% python3 -q
>>> import numpy as np
>>> np.set_printoptions(suppress=True, linewidth=100)
>>> def rnd(a):
...     return np.round(a, 1) + 0
... 
>>> F = np.load("layer14.npy")
>>> F
array([[ -5.,   6.,   0.,  -3.],
       [-11.,  12.,   0.,  -5.],
       [-11.,  10.,   2.,  -5.],
       [ -4.,   4.,   0.,   0.]])
>>> rnd(F.mean(axis=0))
array([-7.8,  8. ,  0.5, -3.2])
>>> rnd(np.linalg.norm(F))
np.float64(25.3)
>>> rnd(np.linalg.svd(F, compute_uv=False))
array([25.2,  2. ,  1.7,  0.2])
>>> np.abs(F).max()
np.float64(12.0)
>>> np.unravel_index(np.abs(F).argmax(), F.shape)
(np.int64(1), np.int64(1))
>>> np.argsort(-np.linalg.norm(F, axis=0).round(6), kind="stable")[:3]
array([1, 0, 3])
>>> rnd(np.abs(np.linalg.svd(F)[2][-1]))
array([0.5, 0.6, 0.6, 0.2])
>>> np.linalg.cond(F) > 100
np.True_
>>> hat = np.triu(np.array([[1, 0, 3, 3], [2, 2, 3, 1], [0, 3, 2, 0], [3, 1, 0, 2]]), 1) + np.eye(4)
>>> M2 = hat @ F @ np.linalg.inv(hat)
>>> rnd(np.linalg.det(M2))
np.float64(16.0)
>>> rnd(np.poly(M2))
array([  1.,  -9.,  28., -36.,  16.])
>>> np.trace(M2), np.trace(F)
(np.float64(9.0), np.float64(9.0))
>>> M = np.load("sample8.npy")
>>> M
array([[-11.,  -6.,   3.,   0.],
       [ 18.,  10.,  -6.,   0.],
       [  0.,   0.,  -2.,   0.],
       [-18., -12.,   6.,  -2.]])
>>> w, evecs = np.linalg.eig(M)
>>> rnd(w)
array([-2.,  1., -2., -2.])
>>> rnd(np.sort(np.linalg.eigvals(M.T)))
array([-2., -2., -2.,  1.])
>>> rnd(np.sort(np.linalg.eigvals(np.linalg.inv(M))))
array([-0.5, -0.5, -0.5,  1. ])
>>> rnd(np.sort(np.linalg.eigvals(M @ M)))
array([1., 4., 4., 4.])
>>> T = np.stack([M, 3 * M, M[::-1]])
>>> rnd(np.linalg.det(T))
array([  -8., -648.,   -8.])
>>> T.sum(axis=0)
array([[-62., -36.,  18.,  -2.],
       [ 72.,  40., -26.,   0.],
       [ 18.,  10., -14.,   0.],
       [-83., -54.,  27.,  -8.]])
>>> (T @ M.T).shape
(3, 4, 4)
>>> rnd(np.linalg.norm(T, axis=(1, 2)))
array([ 33.7, 101.2,  33.7])
>>> rng = np.random.default_rng(8937)
>>> lab = rng.permutation(4)
>>> lab
array([1, 3, 0, 2])
>>> M2 = M[lab][:, lab]
>>> np.trace(M2)
np.float64(-5.0)
>>> np.allclose(M2, M)
False
>>> M2
array([[ 10.,   0.,  18.,  -6.],
       [-12.,  -2., -18.,   6.],
       [ -6.,   0., -11.,   3.],
       [  0.,   0.,   0.,  -2.]])
>>> np.diag(M2)
array([ 10.,  -2., -11.,  -2.])
>>> X = np.load("a.npy")
>>> X
array([[3., 0., 2., 0., 0., 0.],
       [0., 3., 0., 2., 2., 0.],
       [2., 0., 3., 0., 0., 0.],
       [0., 2., 0., 3., 2., 0.],
       [0., 2., 0., 2., 3., 0.],
       [0., 0., 0., 0., 0., 3.]])
>>> (np.linalg.matrix_power((X != 0) + (X.T != 0) + np.eye(6), 6) > 0).astype(int)
array([[1, 0, 1, 0, 0, 0],
       [0, 1, 0, 1, 1, 0],
       [1, 0, 1, 0, 0, 0],
       [0, 1, 0, 1, 1, 0],
       [0, 1, 0, 1, 1, 0],
       [0, 0, 0, 0, 0, 1]])
>>> M2 = X[0, 0] * X[1:] - np.outer(X[1:, 0], X[0])
>>> M2
array([[0., 9., 0., 6., 6., 0.],
       [0., 0., 5., 0., 0., 0.],
       [0., 6., 0., 9., 6., 0.],
       [0., 6., 0., 6., 9., 0.],
       [0., 0., 0., 0., 0., 9.]])
>>> np.flatnonzero(~M2.round(6).any(axis=1))
array([], dtype=int64)
>>> np.allclose(X, X.T)
True
>>> X @ X
array([[13.,  0., 12.,  0.,  0.,  0.],
       [ 0., 17.,  0., 16., 16.,  0.],
       [12.,  0., 13.,  0.,  0.,  0.],
       [ 0., 16.,  0., 17., 16.,  0.],
       [ 0., 16.,  0., 16., 17.,  0.],
       [ 0.,  0.,  0.,  0.,  0.,  9.]])
>>> rnd(np.linalg.det(X))
np.float64(105.0)
>>> np.trace(X)
np.float64(18.0)
>>> np.allclose(X @ X.T, X.T @ X)
True
>>> rnd(np.linalg.svd(X, compute_uv=False))
array([7., 5., 3., 1., 1., 1.])
>>> np.zeros(6, 6)
Traceback (most recent call last):
  File "<python-input-50>", line 1, in <module>
    np.zeros(6, 6)
    ~~~~~~~~^^^^^^
TypeError: Cannot interpret '6' as a data type
>>> rnd(np.linalg.norm(X))
np.float64(9.3)
>>> np.count_nonzero(X)
np.int64(14)
>>> arr = np.loadtxt("m.csv", delimiter=",")
>>> rnd(arr)
array([[-12.7, -22.7,  -8.6,  -4.2, -12.3,  11.1,   6.7, -21.1, -15.7, -27.6],
       [ -7.4, -13.8,  -6. ,  -1.4,  -9.3,   9. ,   4.1, -12.8, -11.6, -19.6],
       [ -6.7, -12.7,  -5.7,  -1.1,  -8.9,   8.7,   3.8, -11.8, -11. , -18.6],
       [ -3.5,  -6.9,  -3.8,   0.4,  -6.6,   6.7,   1.9,  -6.5,  -8.1, -12.9],
       [ -0.5,  -0.7,  -1.3,   0.9,  -3. ,   2.8,  -0.6,  -0.9,  -3.8,  -4.9],
       [ -0.2,   0.1,  -0.2,   0. ,  -0.6,   0.2,  -0.7,  -0.1,  -1. ,  -0.8],
       [ -0.2,   0. ,  -0.1,   0. ,  -0.4,   0.1,  -0.5,  -0.1,  -0.7,  -0.6],
       [  0.3,   0. ,   0.1,   0.2,   0.3,   0.1,   0.5,   0.2,   0.6,   0.5],
       [  0.6,   0.1,   0.2,   0.4,   0.6,   0.2,   0.9,   0.3,   1. ,   0.8],
       [  1.1,   0.4,   0.3,   0.7,   0.9,   0.4,   1.4,   0.7,   1.6,   1.2],
       [  1.1,   0.4,   0.3,   0.8,   0.9,   0.4,   1.5,   0.7,   1.6,   1.2],
       [  2. ,   0.9,   0.5,   1.5,   1.3,   0.9,   2.3,   1.5,   2.6,   1.9],
       [  3.1,   1.6,   0.7,   2.4,   1.7,   1.6,   3.2,   2.4,   3.5,   2.6],
       [  3.1,   1.6,   0.7,   2.4,   1.7,   1.6,   3.2,   2.4,   3.5,   2.6],
       [  7.4,   4.9,   1.4,   6. ,   3.1,   4. ,   6.1,   6.5,   6.7,   5. ],
       [  8.5,   5.9,   1.6,   6.9,   3.4,   4.6,   6.7,   7.5,   7.4,   5.7],
       [  9.5,   6.7,   1.8,   7.8,   3.6,   5.2,   7.2,   8.5,   8.1,   6.2],
       [ 11.1,   8.1,   2. ,   9.1,   4. ,   6.1,   8.1,  10.1,   9.1,   7.1],
       [ 19.9,  16.1,   3.5,  16.4,   6.1,  10.7,  12. ,  19.1,  14.3,  11.8],
       [ 23.3,  19.3,   4.1,  19.2,   6.9,  12.4,  13.3,  22.6,  16.2,  13.7],
       [ 24.8,  20.8,   4.4,  20.4,   7.2,  13.2,  13.9,  24.2,  17.1,  14.5],
       [ 38.9,  34.7,   6.9,  32.1,  10.3,  20. ,  18.8,  39.4,  24.9,  22.3],
       [ 52.9,  48.9,   9.4,  43.5,  13.3,  26.6,  23.1,  54.6,  32.4,  30.3]])
>>> np.allclose(arr[:-1].T @ np.linalg.lstsq(arr[:-1].T, arr[-1])[0], arr[-1])
True
>>> np.linalg.lstsq(arr[:-1].T, arr[-1])[2]
np.int32(3)
>>> rnd(np.trace(np.linalg.pinv(arr) @ arr))
np.float64(3.0)
>>> np.abs(np.diag(np.linalg.qr(arr)[1])) > 1e-9
array([ True,  True,  True, False, False, False, False, False, False, False])
>>> rnd(np.linalg.norm(arr, 2) / np.linalg.norm(arr))
np.float64(1.0)
>>> np.argsort(-np.linalg.norm(arr, axis=0).round(6), kind="stable")[:3]
array([7, 0, 1])
>>> np.linalg.cond(arr) > 100
np.True_
>>> mat = np.loadtxt("block11.csv", delimiter=",")
>>> mat
array([[0., 0., 0., 0., 0., 1., 0., 0., 1., 0.],
       [0., 0., 0., 0., 0., 0., 0., 1., 0., 1.],
       [0., 0., 0., 0., 0., 0., 1., 1., 0., 0.],
       [0., 0., 0., 0., 1., 0., 1., 0., 0., 0.],
       [0., 0., 0., 1., 0., 0., 0., 0., 0., 0.],
       [1., 0., 0., 0., 0., 0., 0., 0., 0., 0.],
       [0., 0., 1., 1., 0., 0., 0., 1., 0., 0.],
       [0., 1., 1., 0., 0., 0., 1., 0., 0., 0.],
       [1., 0., 0., 0., 0., 0., 0., 0., 0., 0.],
       [0., 1., 0., 0., 0., 0., 0., 0., 0., 0.]])
>>> np.all(np.linalg.eigvalsh(mat) > 0)
np.False_
>>> rnd(np.linalg.eigvalsh(mat).min())
np.float64(-1.8)
>>> w, evecs = np.linalg.eigvalsh(mat)
Traceback (most recent call last):
  File "<python-input-66>", line 1, in <module>
    w, evecs = np.linalg.eigvalsh(mat)
    ^^^^^^^^
ValueError: too many values to unpack (expected 2)
>>> w, evecs = np.linalg.eigh(mat)
>>> rnd(np.abs(evecs[:, -1]))
array([0. , 0.3, 0.5, 0.3, 0.1, 0. , 0.5, 0.5, 0. , 0.1])
>>> rnd(w)
array([-1.8, -1.5, -1.4, -0.7, -0.4,  0. ,  0.8,  1.2,  1.4,  2.4])
>>> np.unique(w.round(6) + 0, return_counts=True)[1]
array([1, 1, 1, 1, 1, 1, 1, 1, 1, 1])
>>> np.abs(evecs[:, -1]).round(6).argmax()
np.int64(6)
>>> rnd(evecs.T @ evecs)
array([[1., 0., 0., 0., 0., 0., 0., 0., 0., 0.],
       [0., 1., 0., 0., 0., 0., 0., 0., 0., 0.],
       [0., 0., 1., 0., 0., 0., 0., 0., 0., 0.],
       [0., 0., 0., 1., 0., 0., 0., 0., 0., 0.],
       [0., 0., 0., 0., 1., 0., 0., 0., 0., 0.],
       [0., 0., 0., 0., 0., 1., 0., 0., 0., 0.],
       [0., 0., 0., 0., 0., 0., 1., 0., 0., 0.],
       [0., 0., 0., 0., 0., 0., 0., 1., 0., 0.],
       [0., 0., 0., 0., 0., 0., 0., 0., 1., 0.],
       [0., 0., 0., 0., 0., 0., 0., 0., 0., 1.]])
>>> rnd(w.sum()), np.trace(mat)
(np.float64(0.0), np.float64(0.0))
>>> rk = np.linalg.matrix_rank(mat)
>>> rk
np.int64(9)
>>> ns = np.linalg.svd(mat)[2][rk:].T
>>> [int(np.linalg.matrix_rank(mat[:, :j + 1])) for j in range(10)]
[1, 2, 3, 4, 5, 6, 7, 8, 8, 9]
>>> [int(np.linalg.matrix_rank(np.delete(mat, i, axis=0))) for i in range(10)]
[8, 8, 8, 8, 8, 9, 8, 8, 9, 8]
>>> rnd(ns @ ns.T)
array([[ 0. ,  0. ,  0. ,  0. ,  0. ,  0. ,  0. ,  0. ,  0. ,  0. ],
       [ 0. ,  0. ,  0. ,  0. ,  0. ,  0. ,  0. ,  0. ,  0. ,  0. ],
       [ 0. ,  0. ,  0. ,  0. ,  0. ,  0. ,  0. ,  0. ,  0. ,  0. ],
       [ 0. ,  0. ,  0. ,  0. ,  0. ,  0. ,  0. ,  0. ,  0. ,  0. ],
       [ 0. ,  0. ,  0. ,  0. ,  0. ,  0. ,  0. ,  0. ,  0. ,  0. ],
       [ 0. ,  0. ,  0. ,  0. ,  0. ,  0.5,  0. ,  0. , -0.5,  0. ],
       [ 0. ,  0. ,  0. ,  0. ,  0. ,  0. ,  0. ,  0. ,  0. ,  0. ],
       [ 0. ,  0. ,  0. ,  0. ,  0. ,  0. ,  0. ,  0. ,  0. ,  0. ],
       [ 0. ,  0. ,  0. ,  0. ,  0. , -0.5,  0. ,  0. ,  0.5,  0. ],
       [ 0. ,  0. ,  0. ,  0. ,  0. ,  0. ,  0. ,  0. ,  0. ,  0. ]])
>>> rnd(ns[:, 0] / ns[np.abs(ns[:, 0]).round(6).argmax(), 0])
array([ 0.,  0.,  0.,  0.,  0.,  1.,  0.,  0., -1.,  0.])
>>> mat.sum(axis=0)
array([2., 2., 2., 2., 1., 1., 3., 3., 1., 1.])
>>> np.trace(mat @ mat @ mat) // 6
np.float64(1.0)
>>> low = np.diag(mat.sum(axis=1)) - mat
>>> low @ np.ones(10)
array([0., 0., 0., 0., 0., 0., 0., 0., 0., 0.])
>>> (np.linalg.eigvalsh(low) < 1e-8).sum()
np.int64(2)
>>> round(np.linalg.det(low[1:, 1:]))
0
>>> feats = np.array([[4.0, 2.1, 0.1, 0.0, -0.1, 4.0, 0.3, 1.9, 0.1, 2.0, 1.9],
...     [4.0, 2.1, 0.0, 0.0, 0.0, 4.0, 0.2, 2.0, 0.1, 1.9, 2.1],
...     [-1.9, -1.1, 0.0, 0.2, 0.1, -2.1, -0.1, -1.0, 0.0, -1.0, -0.9],
...     [-4.2, -1.9, 0.1, 0.1, 0.0, -4.2, -0.1, -2.2, -0.1, -2.1, -2.1],
...     [2.0, 1.0, 0.1, 0.0, -0.1, 2.2, -0.1, 1.0, 0.0, 0.9, 1.0]])
>>> left, sig, VT = np.linalg.svd(feats)
>>> rnd(sig)
array([13.2,  0.4,  0.3,  0.3,  0.2])
>>> M2 = left[:, :1] @ np.diag(sig[:1]) @ VT[:1]
>>> rnd(M2)
array([[ 4. ,  2. ,  0. , -0.1, -0.1,  4. ,  0.2,  2. ,  0.1,  1.9,  2. ],
       [ 4. ,  2. ,  0. , -0.1, -0.1,  4.1,  0.2,  2. ,  0.1,  2. ,  2. ],
       [-2. , -1. ,  0. ,  0. ,  0. , -2. , -0.1, -1. ,  0. , -1. , -1. ],
       [-4.2, -2.1,  0. ,  0.1,  0.1, -4.2, -0.2, -2.1, -0.1, -2. , -2.1],
       [ 2. ,  1. ,  0. ,  0. ,  0. ,  2.1,  0.1,  1. ,  0. ,  1. ,  1. ]])
>>> rnd(np.abs(feats - M2).max())
np.float64(0.2)
>>> rnd(np.linalg.norm(feats - M2) / np.linalg.norm(feats))
np.float64(0.0)
>>> np.argsort(-np.linalg.norm(feats, axis=0).round(6), kind="stable")[:3]
array([5, 0, 1])
>>> rnd(np.linalg.norm(feats, 2) / np.linalg.norm(feats))
np.float64(1.0)
>>> np.linalg.cond(feats) > 100
np.False_
>>> m1 = np.load("w.npy")
>>> m1
array([[ 1, -2,  4, -8],
       [ 1, -1,  1, -1],
       [ 1,  0,  0,  0],
       [ 1,  1,  1,  1],
       [ 1,  2,  4,  8],
       [ 1,  3,  9, 27],
       [ 1,  4, 16, 64]])
>>> # column 3 dominates
>>> t = np.radians(45)
>>> R = np.eye(4)
>>> R[2, 2] = R[3, 3] = np.cos(t)
>>> R[2, 3], R[3, 2] = -np.sin(t), np.sin(t)
>>> rnd(R)
array([[ 1. ,  0. ,  0. ,  0. ],
       [ 0. ,  1. ,  0. ,  0. ],
       [ 0. ,  0. ,  0.7, -0.7],
       [ 0. ,  0. ,  0.7,  0.7]])
>>> M2 = m1 @ R.T
>>> np.allclose(np.linalg.norm(m1, axis=1), np.linalg.norm(M2, axis=1))
True
>>> rnd(M2)
array([[  1. ,  -2. ,   8.5,  -2.8],
       [  1. ,  -1. ,   1.4,   0. ],
       [  1. ,   0. ,   0. ,   0. ],
       [  1. ,   1. ,   0. ,   1.4],
       [  1. ,   2. ,  -2.8,   8.5],
       [  1. ,   3. , -12.7,  25.5],
       [  1. ,   4. , -33.9,  56.6]])
>>> np.allclose(m1 @ m1.T, M2 @ M2.T)
True
>>> rnd(np.linalg.svd(m1, compute_uv=False)), rnd(np.linalg.svd(M2, compute_uv=False))
(array([72.9,  6.9,  2.7,  1.4]), array([72.9,  6.9,  2.7,  1.4]))
>>> M2 = np.c_[m1[:, :1] @ np.array([[-2]]), np.array([2, -2, 0, -1, -3, -2, 1])]
>>> M2
array([[-2,  2],
       [-2, -2],
       [-2,  0],
       [-2, -1],
       [-2, -3],
       [-2, -2],
       [-2,  1]])
>>> rnd(np.linalg.norm(M2 - m1 @ np.linalg.lstsq(m1, M2)[0], axis=0))
array([0. , 2.9])
>>> rnd(np.linalg.norm(np.linalg.qr(m1)[0].T @ M2, axis=0) ** 2 / ((M2 ** 2).sum(axis=0) + 1e-12))
array([1. , 0.6])
>>> x0 = np.array([3, 2])
>>> y = M2 @ x0
>>> y
array([ -2, -10,  -6,  -8, -12, -10,  -4])
>>> rnd(np.linalg.solve(M2.T @ M2, M2.T @ y))
array([3., 2.])
>>> rnd(np.linalg.lstsq(M2, y)[0])
array([3., 2.])
>>> y = y + 0.1 * rng.normal(size=7)
>>> rnd(y)
array([ -2. ,  -9.9,  -5.9,  -8. , -12. , -10.1,  -4. ])
>>> b, *_ = np.linalg.lstsq(M2, y)
>>> rnd(b)
array([3., 2.])
>>> rnd(M2.T @ (y - M2 @ b))
array([0., 0.])
>>> data = np.loadtxt("arr.csv", delimiter=",")
>>> data
array([[ 8., -6., -9., -8.,  3.,  1.,  9., -9.,  5.,  8.,  3.,  9.],
       [ 7., -9.,  4.,  3.,  1.,  4.,  6.,  3., -8.,  0., -8., -6.],
       [ 7., -9.,  2., -6.,  5.,  4.,  2.,  0., -6., -6.,  4.,  2.],
       [ 6.,  5., -2., -7., -7., -3.,  6., -4.,  4.,  0., -3., -9.],
       [ 1.,  5.,  4.,  1., -8., -8., -7., -3.,  5.,  4.,  7., -8.],
       [ 0., -1.,  6., -3.,  4., -6., -6.,  7., -1., -1.,  9., -6.],
       [ 1., -1.,  6., -8., -2.,  6.,  1.,  9., -6.,  6.,  5.,  9.],
       [-5.,  5.,  0.,  9., -3.,  7.,  6.,  6., -7.,  6., -7.,  0.],
       [ 8., -5.,  8., -4., -7.,  2., -1.,  1.,  9.,  9.,  3.,  7.],
       [ 1., -1.,  6., -8., -2.,  6.,  1.,  9., -6.,  6.,  5.,  9.],
       [ 2.,  5., -1., -3., -8.,  2.,  7.,  8., -7., -2.,  6., -6.],
       [ 7., -4., -2.,  7.,  0.,  7., -5.,  8.,  8.,  0., -6., -3.],
       [-1., -2.,  4., -9.,  0., -9.,  4.,  3.,  9.,  6.,  7., -2.],
       [-2.,  1.,  8., -8., -4.,  2.,  8.,  1.,  5.,  4., -9.,  3.]])
>>> x0 = np.array([3, 1, -4, 0, 5, 1, -3, 3, -4, 3, -3])
>>> feats @ np.eye(11)[3]
array([0. , 0. , 0.2, 0.1, 0. ])
>>> rnd(np.einsum("ij,j->i", feats, x0))
array([ 21.9,  22.5, -11.4, -25. ,  11.3])
>>> np.linalg.norm(feats @ x0) <= np.linalg.norm(feats, 2) * np.linalg.norm(x0) + 1e-9
np.True_
>>> rnd(feats * x0)
array([[ 12. ,   2.1,  -0.4,   0. ,  -0.5,   4. ,  -0.9,   5.7,  -0.4,   6. ,  -5.7],
       [ 12. ,   2.1,   0. ,   0. ,   0. ,   4. ,  -0.6,   6. ,  -0.4,   5.7,  -6.3],
       [ -5.7,  -1.1,   0. ,   0. ,   0.5,  -2.1,   0.3,  -3. ,   0. ,  -3. ,   2.7],
       [-12.6,  -1.9,  -0.4,   0. ,   0. ,  -4.2,   0.3,  -6.6,   0.4,  -6.3,   6.3],
       [  6. ,   1. ,  -0.4,   0. ,  -0.5,   2.2,   0.3,   3. ,   0. ,   2.7,  -3. ]])
>>> rnd(feats @ (2 * x0))
array([ 43.8,  45. , -22.8, -50. ,  22.6])
>>> rnd((feats * x0).sum(axis=1))
array([ 21.9,  22.5, -11.4, -25. ,  11.3])
